$ python3 -q
>>> import numpy as np
>>> np.set_printoptions(precision=2, suppress=True, linewidth=120)
>>> K = np.array([[1, 1, 0, 1, -3, 3, 3],
...     [0, 2, 0, -3, -3, -2, 2],
...     [0, 0, 0, -1, 1, 1, 0],
...     [0, 0, 0, -2, 3, -2, -3],
...     [0, 0, 0, 0, 0, -3, 1],
...     [0, 0, 0, 0, 0, 2, 0],
...     [0, 0, 0, 0, 0, 0, 0]])
>>> print((K - K.T) / 2)
[[ 0.   0.5  0.   0.5 -1.5  1.5  1.5]
 [-0.5  0.   0.  -1.5 -1.5 -1.   1. ]
 [ 0.   0.   0.  -0.5  0.5  0.5  0. ]
 [-0.5  1.5  0.5  0.   1.5 -1.  -1.5]
 [ 1.5  1.5 -0.5 -1.5  0.  -1.5  0.5]
 [-1.5  1.  -0.5  1.   1.5  0.   0. ]
 [-1.5 -1.   0.   1.5 -0.5  0.   0. ]]
>>> print(np.trace(K))
3
>>> print(np.linalg.matrix_rank(K, rtol=0.1))
5
>>> print([round(float(x), 2) for x in np.linalg.svd(K, compute_uv=False)[:3]])
[7.64, 5.78, 3.07]
>>> def softmax(z):
...     e = np.exp(z - z.max(axis=-1, keepdims=True))
...     return e / e.sum(axis=-1, keepdims=True)
... 
>>> print(softmax(K[2]))
[0.1  0.1  0.1  0.04 0.28 0.28 0.1 ]
>>> print(softmax(K).sum(axis=1))
[1. 1. 1. 1. 1. 1. 1.]
>>> print(softmax(K[2] + -3))
[0.1  0.1  0.1  0.04 0.28 0.28 0.1 ]
>>> print(np.round(softmax(10 * K[2]), 2) + 0)
[0.  0.  0.  0.  0.5 0.5 0. ]
>>> att = K @ K.T / np.sqrt(7)
>>> print(softmax(att)[2] @ K)
[ 0.06  0.15  0.   -0.93  0.83  0.12 -0.56]
>>> print(softmax(att).round(6).argmax(axis=1))
[0 1 2 3 4 0 0]
>>> feats = np.loadtxt("case3.csv", delimiter=",")
>>> print(feats)
[[ 0.  2.  0.  2.  0.  0.  0.]
 [ 0.  0.  0.  0.  1.  0.  0.]
 [ 0.  1.  0.  2.  0.  0. -1.]
 [ 1.  0.  0.  0.  0. -1.  0.]
 [ 0.  0.  0.  0.  0.  0.  0.]
 [ 0.  0.  0.  0. -1.  0.  0.]
 [ 0.  0.  0.  0. -2.  0.  0.]
 [ 1.  0.  0.  0.  0.  0. -2.]
 [ 2.  0.  0.  0.  0.  0.  0.]]
>>> U, s, VT = np.linalg.svd(feats)
>>> vecs = VT[:(s > 1e-8).sum()]
>>> rng = np.random.default_rng(572307)
>>> vec = feats[5] + -1 * feats[3] + rng.integers(2) * np.eye(7)[3]
>>> print(vec)
[-1.  0.  0.  1. -1.  1.  0.]
>>> print(np.linalg.matrix_rank(np.vstack([feats, vec])))
6
>>> print(np.round(np.linalg.norm(vec - vecs.T @ vecs @ vec), 2))
0.0
>>> print(np.allclose(vecs.T @ vecs @ vec, vec))
True
